>>> import numpy as np
>>> from numpy import linalg as LA
>>> np.set_printoptions(precision=1, suppress=True, linewidth=160)
>>> J = np.array([[-3, -4, 2, -3], [-4, -3, -4, 2], [2, -4, -3, -4], [-3, 2, -4, -3]])
>>> Q = J.astype(float).copy()
>>> for j in range(4):
...     Q[:, j] -= Q[:, :j] @ (Q[:, :j].T @ Q[:, j])
...     Q[:, j] /= LA.norm(Q[:, j])
... 
>>> Q
array([[-0.5, -0.5,  0.6, -0.4],
       [-0.6, -0.3, -0.3,  0.6],
       [ 0.3, -0.7, -0.6, -0.3],
       [-0.5,  0.4, -0.5, -0.6]])
>>> np.round(Q.T @ Q, 1) + 0
array([[1., 0., 0., 0.],
       [0., 1., 0., 0.],
       [0., 0., 1., 0.],
       [0., 0., 0., 1.]])
>>> np.round(Q[:, 1] @ Q[:, 2], 1)
np.float64(0.0)
>>> LA.pinv(Q)
array([[-0.5, -0.6,  0.3, -0.5],
       [-0.5, -0.3, -0.7,  0.4],
       [ 0.6, -0.3, -0.6, -0.5],
       [-0.4,  0.6, -0.3, -0.6]])
>>> LA.svd(Q, compute_uv=False)
array([1., 1., 1., 1.])
>>> LA.norm(Q, axis=0)
array([1., 1., 1., 1.])
>>> print(np.round(Q @ Q.T, 1) + 0)
[[1. 0. 0. 0.]
 [0. 1. 0. 0.]
 [0. 0. 1. 0.]
 [0. 0. 0. 1.]]
>>> print(np.round(Q.T @ Q, 1) + 0)
[[1. 0. 0. 0.]
 [0. 1. 0. 0.]
 [0. 0. 1. 0.]
 [0. 0. 0. 1.]]
>>> hat = np.triu(np.array([[3, -2, 3, -1], [0, 0, -2, 2], [3, 1, 0, -1], [-2, -2, 0, 1]]), 1) + np.eye(4)
>>> A2 = hat @ J @ LA.inv(hat)
>>> np.trace(A2), np.trace(J)
(np.float64(-12.0), np.int64(-12))
>>> A2
array([[ 14.,  16.,  -5., -39.],
       [-14., -19.,  -2.,  26.],
       [  5.,   4.,  -6., -10.],
       [ -3.,  -4.,  -3.,  -1.]])
>>> np.poly(A2)
array([    1.,    12.,   -11.,  -506., -1368.])
>>> LA.matrix_rank(A2)
np.int64(4)
>>> hat @ J - J @ hat
array([[ 17., -14.,   4.,  -6.],
       [-10.,   4.,   4.,   0.],
       [  3.,   2., -10.,  10.],
       [  0.,  -6.,  13., -11.]])
>>> arr = np.array([[5, 3, -1, -9], [3, 5, -7, -3], [-1, -7, 13, -3], [-9, -3, -3, 18]])
>>> np.count_nonzero(arr)
np.int64(16)
>>> arr - arr[0]
array([[  0,   0,   0,   0],
       [ -2,   2,  -6,   6],
       [ -6, -10,  14,   6],
       [-14,  -6,  -2,  27]])
>>> np.round(LA.svd(arr, compute_uv=False), 1) + 0
array([23.5, 17.5,  0. ,  0. ])
>>> np.diff(arr, axis=0)
array([[ -2,   2,  -6,   6],
       [ -4, -12,  20,   0],
       [ -8,   4, -16,  21]])
>>> arr[:, 4]
Traceback (most recent call last):
  File "<python-input-26>", line 1, in <module>
    arr[:, 4]
    ~~~^^^^^^
IndexError: index 4 is out of bounds for axis 1 with size 4
>>> LA.matrix_rank(arr)
np.int64(2)
>>> arr.sum(axis=1)
array([-2, -2,  2,  3])
>>> np.round(LA.eigvalsh(J).min(), 1)
np.float64(-8.6)
>>> try:
...     LA.cholesky(J)
... except LA.LinAlgError as e:
...     print(e)
... 
Matrix is not positive definite
>>> np.unique(arr.round(6), axis=0).shape
(4, 4)
>>> np.round(np.trace(LA.pinv(arr) @ arr), 1)
np.float64(2.0)
>>> LA.lstsq(arr[:-1].T, arr[-1])[2]
np.int32(2)
>>> np.abs(np.diag(LA.qr(arr)[1])) > 1e-9
array([ True,  True, False, False])
>>> print(arr @ LA.pinv(arr) @ arr)
[[ 5.  3. -1. -9.]
 [ 3.  5. -7. -3.]
 [-1. -7. 13. -3.]
 [-9. -3. -3. 18.]]
>>> W0 = np.load("out2.npy")
>>> W0
array([[ 0.1,  1.4, -0.1],
       [ 0.1,  1.2,  0.1],
       [ 0.1,  4. ,  0. ],
       [ 0.1,  2.3, -0.2],
       [ 0.1,  0.8,  0. ],
       [ 0.1,  4.6, -0.1],
       [-0.1, -3.3,  0.1],
       [-0.2, -0.7,  0. ],
       [-0.1,  1.7,  0.1],
       [ 0. ,  2.5,  0.1],
       [ 0.1, -2.6, -0.3],
       [ 0.1,  1.7,  0.1],
       [ 0.1,  0.2, -0.2],
       [ 0. , -2.6,  0. ],
       [ 0.2,  0.6, -0.2],
       [-0.2, -1.1, -0.1],
       [ 0. , -1.5,  0.1],
       [ 0.1,  2.4,  0.1],
       [ 0.1,  0.9,  0.1],
       [ 0.1, -2.6,  0.1]])
>>> # column 1 is much longer than the rest
>>> A2 = np.c_[W0[:, :2] @ np.array([[6, 8], [3, 6]]), np.array([-3, 3, -2, 3, -3, -2, 2, 2, 3, -2, 1, 2, -1, -2, 1, 1, 2, -3, 0, 3])]
>>> A2
array([[  4.8,   9.2,  -3. ],
       [  4.2,   8. ,   3. ],
       [ 12.6,  24.8,  -2. ],
       [  7.5,  14.6,   3. ],
       [  3. ,   5.6,  -3. ],
       [ 14.4,  28.4,  -2. ],
       [-10.5, -20.6,   2. ],
       [ -3.3,  -5.8,   2. ],
       [  4.5,   9.4,   3. ],
       [  7.5,  15. ,  -2. ],
       [ -7.2, -14.8,   1. ],
       [  5.7,  11. ,   2. ],
       [  1.2,   2. ,  -1. ],
       [ -7.8, -15.6,  -2. ],
       [  3. ,   5.2,   1. ],
       [ -4.5,  -8.2,   1. ],
       [ -4.5,  -9. ,   2. ],
       [  7.8,  15.2,  -3. ],
       [  3.3,   6.2,   0. ],
       [ -7.2, -14.8,   3. ]])
>>> np.round(LA.lstsq(W0, A2[:, 0])[0], 1) + 0
array([6., 3., 0.])
>>> C2 = np.cov(W0, rowvar=False)
>>> W0.std(axis=0)
array([0.1, 2.2, 0.1])
>>> np.round(LA.eigvalsh(C2)[::-1], 1) + 0
array([5., 0., 0.])
>>> C2.round(1) + 0
array([[0. , 0.1, 0. ],
       [0.1, 5. , 0. ],
       [0. , 0. , 0. ]])
>>> print(C2.shape)
(3, 3)
>>> np.argwhere(np.triu(np.abs(np.corrcoef(W0.T)) > 0.8, 1))
array([], shape=(0, 2), dtype=int64)
>>> Uu, sigma, Vh = LA.svd(W0)
>>> np.argmax(sigma[:-1] / (sigma[1:] + 1e-6)) + 1
np.int64(1)
>>> sigma
array([10. ,  0.6,  0.4])
>>> A2 = Uu[:, :1] @ np.diag(sigma[:1]) @ Vh[:1]
>>> print(LA.matrix_rank(W0, rtol=0.05))
2
>>> A2.round(1) + 0
array([[ 0. ,  1.4,  0. ],
       [ 0. ,  1.2,  0. ],
       [ 0.1,  4. ,  0. ],
       [ 0. ,  2.3,  0. ],
       [ 0. ,  0.8,  0. ],
       [ 0.1,  4.6,  0. ],
       [-0.1, -3.3,  0. ],
       [ 0. , -0.7,  0. ],
       [ 0. ,  1.7,  0. ],
       [ 0.1,  2.5,  0. ],
       [-0.1, -2.6,  0. ],
       [ 0. ,  1.7,  0. ],
       [ 0. ,  0.2,  0. ],
       [-0.1, -2.6,  0. ],
       [ 0. ,  0.6,  0. ],
       [ 0. , -1.1,  0. ],
       [ 0. , -1.5,  0. ],
       [ 0. ,  2.4,  0. ],
       [ 0. ,  0.9,  0. ],
       [-0.1, -2.6,  0. ]])
>>> np.round(np.abs(W0 - A2).max(), 1)
np.float64(0.3)
>>> vec = np.array([2, 0, -2])
>>> target = W0 @ vec
>>> print(np.round(LA.lstsq(W0, target)[0], 1) + 0)
[ 2.  0. -2.]
>>> rng = np.random.default_rng(986883)
>>> target = target + 0.1 * rng.normal(size=20)
>>> target.round(1) + 0
array([ 0.5, -0.2,  0.2,  0.5,  0.1,  0.5, -0.7, -0.4, -0.4, -0.3,  0.7, -0.1,  0.8,  0. ,  0.9, -0.2,  0.1, -0.1, -0.1,  0.1])
>>> beta, *_ = LA.lstsq(W0, target)
>>> [round(float(LA.norm(LA.solve(W0.T @ W0 + lam * np.eye(3), W0.T @ target))), 2) for lam in (0, 1, 10, 100)]
[2.93, 0.78, 0.11, 0.02]
>>> print(np.round(W0.T @ (target - W0 @ beta), 1) + 0)
[0. 0. 0.]
>>> m1 = np.load("w.npy")
>>> m1
array([[ 0.3,  9.2, 10.6],
       [-3. ,  3.6,  5.4],
       [-1.9,  0.3,  1.2],
       [-2. ,  3.1,  4.7],
       [ 0.7,  4.4,  5.7],
       [-2.1,  6.7,  9.1],
       [-0.4,  9. , 11.7],
       [-2.9,  3.9,  5.1],
       [ 0.6,  9.4, 10.2],
       [-0.8,  5.2,  5.6],
       [-0.9,  3.3,  3.9],
       [-1.8,  0.4,  0.1]])
>>> Ac = (m1 - m1.mean(axis=0)) / m1.std(axis=0)
>>> np.argwhere(np.abs(Ac) > 2)
array([], shape=(0, 2), dtype=int64)
>>> Ac.std(axis=0)
array([1., 1., 1.])
>>> beta = LA.lstsq(np.delete(Ac, 2, axis=1), Ac[:, 2])[0]
>>> np.abs(beta).argmax()
np.int64(1)
>>> beta
array([-0.1,  1.1])
>>> C2 = np.cov(m1, rowvar=False)
>>> m1.std(axis=0)
array([1.2, 3. , 3.5])
>>> print(np.corrcoef(m1.T))
[[1.  0.6 0.5]
 [0.6 1.  1. ]
 [0.5 1.  1. ]]
>>> C2.shape
(3, 3)
>>> C2
array([[ 1.7,  2.4,  2.3],
       [ 2.4,  9.9, 11.2],
       [ 2.3, 11.2, 13.3]])
>>> print(LA.eigvalsh(C2)[::-1])
[23.5  1.3  0.1]
>>> vec = np.array([2, -2, 1])
>>> target = m1 @ vec
>>> print(LA.lstsq(m1, target)[0])
[ 2. -2.  1.]
>>> LA.solve(m1.T @ m1, m1.T @ target)
array([ 2., -2.,  1.])
>>> try:
...     LA.solve(m1, target)
... except LA.LinAlgError as e:
...     print("failed:", e)
... 
failed: Last 2 dimensions of the array must be square
>>> target = target + 0.3 * rng.normal(size=12)
>>> target
array([-7.6, -8. , -3.3, -5.5, -1.2, -8.3, -6.9, -8.5, -7.3, -6.9, -4.6, -4.1])
>>> beta, *_ = LA.lstsq(m1, target)
>>> print(beta.round())
[ 2. -2.  1.]
>>> np.round(m1.T @ (target - m1 @ beta), 1) + 0
array([0., 0., 0.])
>>> print([round(float(LA.norm(LA.solve(m1.T @ m1 + lam * np.eye(3), m1.T @ target))), 2) for lam in (0, 1, 10, 100)])
[3.24, 2.38, 1.37, 0.68]
>>> mat = np.loadtxt("sample15.csv", delimiter=",")
>>> mat
array([[ 1.,  0.,  3.,  2.],
       [ 0., 10.,  9.,  8.],
       [ 3.,  9., 22., 16.],
       [ 2.,  8., 16., 12.]])
>>> # null space of dimension 1
>>> u, v = mat[0], mat[2]
>>> print(u @ u)
14.0
>>> u @ v
np.float64(101.0)
>>> pr = (u @ v) / (u @ u) * u
>>> np.outer(u, v)
array([[ 3.,  9., 22., 16.],
       [ 0.,  0.,  0.,  0.],
       [ 9., 27., 66., 48.],
       [ 6., 18., 44., 32.]])
>>> LA.matrix_rank(np.outer(u, v))
np.int64(1)
>>> vals, V = LA.eigh(mat)
>>> vec = np.array([2, 5, 0, 0])
>>> (np.sign(V[:, -1].round(6)) == np.sign(V[0, -1].round(6))).astype(int)
array([1, 1, 1, 1])
>>> np.round(V * np.maximum(vals, 0) @ V.T, 1) + 0
array([[ 1.,  0.,  3.,  2.],
       [ 0., 10.,  9.,  8.],
       [ 3.,  9., 22., 16.],
       [ 2.,  8., 16., 12.]])
>>> np.abs(mat).sum(axis=1).max(), round(np.abs(vals).max(), 1)
(np.float64(50.0), np.float64(39.1))
>>> round(float(vec @ mat @ vec / (vec @ vec)), 1), round(float(vals[0]), 1), round(vals[-1], 1)
(8.8, -0.0, np.float64(39.1))
>>> vals, V = LA.eigh(mat)
>>> (vals > 1e-8).sum(), (vals < -1e-8).sum()
(np.int64(3), np.int64(0))
>>> LA.eigvalsh(mat + 3 * np.eye(4))
array([ 3. ,  3.3,  8.6, 42.1])
>>> np.round(vals.sum(), 1), np.trace(mat)
(np.float64(45.0), np.float64(45.0))
>>> print(np.argsort(-LA.norm(mat, axis=0).round(6), kind="stable")[:3])
[2 3 1]
>>> A = np.load("x.npy")
>>> A
array([[-1.,  0., -1.,  1.],
       [ 0., -2.,  3., -2.],
       [ 0.,  1.,  0.,  1.],
       [ 0.,  3.,  3.,  3.]])
>>> # looks like rank 3
>>> LA.cond(A) > 100
np.True_
>>> print(np.argsort(-LA.norm(A, axis=0).round(6), kind="stable")[:3])
[2 3 1]
>>> print([round(float(x), 1) for x in LA.svd(A, compute_uv=False)[:3]])
[5.4, 4.2, 1.2]
>>> Uu, sigma, Vh = LA.svd(A)
>>> V = Vh[:(sigma > 1e-8).sum()]
>>> vec = A[1] + 2 * A[0] + rng.integers(2) * np.eye(4)[1]
>>> vec
array([-2., -2.,  1.,  0.])
>>> np.round(V.T @ V, 1) + 0
array([[ 0.7,  0.3,  0. , -0.3],
       [ 0.3,  0.7,  0. ,  0.3],
       [ 0. ,  0. ,  1. ,  0. ],
       [-0.3,  0.3,  0. ,  0.7]])
>>> Ac = (W0 - W0.mean(axis=0)) / W0.std(axis=0)
>>> np.argwhere(np.abs(Ac) > 2)
array([[ 7,  0],
       [10,  2],
       [15,  0]])
>>> beta = LA.lstsq(np.delete(Ac, 1, axis=1), Ac[:, 1])[0]
>>> np.abs(beta).argmax()
np.int64(0)
>>> feats = np.loadtxt("arr.csv", delimiter=",")
>>> feats
array([[2.1, 1. , 1. ],
       [0. , 0.1, 3. ],
       [2. , 1. , 1.1]])
>>> vals, V = LA.eig(J)
>>> np.sort(LA.eigvals(J.T))
array([-8.6, -5.5, -4.4,  6.5])
>>> vals
array([ 6.5, -8.6, -5.5, -4.4])
>>> print(np.round(np.prod(vals), 1))
-1368.0
>>> np.round(J @ V[:, 0] - vals[0] * V[:, 0], 1) + 0
array([0., 0., 0., 0.])
>>> print(np.sort(LA.eigvals(LA.inv(J))))
[-0.2 -0.2 -0.1  0.2]
>>> np.allclose(feats, feats.T)
False
>>> (feats - feats.T) / 2
array([[ 0. ,  0.5, -0.5],
       [-0.5,  0. ,  1. ],
       [ 0.5, -1. ,  0. ]])
>>> print(np.sort(np.abs(LA.eigvals(feats))))
[0.1 0.7 3.9]
>>> round(np.abs(LA.eigvals(feats)).max(), 1)
np.float64(3.9)
>>> assert feats == feats.T
Traceback (most recent call last):
  File "<python-input-136>", line 1, in <module>
    assert feats == feats.T
           ^^^^^^^^^^^^^^^^
ValueError: The truth value of an array with more than one element is ambiguous. Use a.any() or a.all()
>>> Q, V = LA.qr(m1[:, :1])[0], LA.qr(m1[:, 1:])[0]
>>> sigma = LA.svd(Q.T @ V, compute_uv=False)
>>> round(float(LA.norm(Q @ Q.T - V @ V.T, 2)), 1)
1.0
>>> np.degrees(np.arccos(sigma.clip(0, 1)))
array([47.])
>>> round(LA.det(feats.T), 1)
np.float64(-0.3)
>>> np.round(LA.eigvals(feats).sum().real, 1)
np.float64(3.3)
>>> round(LA.det(2 * feats), 1), round(float(LA.det(feats)), 1)
(np.float64(-2.2), -0.3)
>>> print(round(LA.det(feats[::-1]), 1))
0.3
>>> LA.eigvals(feats)
array([ 3.9,  0.1, -0.7])
>>> np.kron(np.eye(2, dtype=int), feats)
array([[2.1, 1. , 1. , 0. , 0. , 0. ],
       [0. , 0.1, 3. , 0. , 0. , 0. ],
       [2. , 1. , 1.1, 0. , 0. , 0. ],
       [0. , 0. , 0. , 2.1, 1. , 1. ],
       [0. , 0. , 0. , 0. , 0.1, 3. ],
       [0. , 0. , 0. , 2. , 1. , 1.1]])
>>> E = np.array([[-1.0, 1.0, 1.0, 1.0],
...     [1.0, -1.0, 1.0, 1.0],
...     [1.0, 1.0, -1.0, 1.0],
...     [1.0, 1.0, 1.0, -1.0]])
>>> [round(float(LA.det(E[:i, :i])), 2) + 0 for i in range(1, 5)]
[-1.0, 0.0, 4.0, -16.0]
>>> round(LA.eigvalsh(E).min(), 1)
np.float64(-2.0)
>>> z = rng.permutation(4)
>>> print(z)
[3 2 1 0]
>>> A2 = E[z][:, z]
>>> A2
array([[-1.,  1.,  1.,  1.],
       [ 1., -1.,  1.,  1.],
       [ 1.,  1., -1.,  1.],
       [ 1.,  1.,  1., -1.]])
>>> np.sort(np.abs(LA.eigvals(A2)))
array([2., 2., 2., 2.])
>>> np.diag(A2)
array([-1., -1., -1., -1.])
>>> np.trace(A2)
np.float64(-4.0)
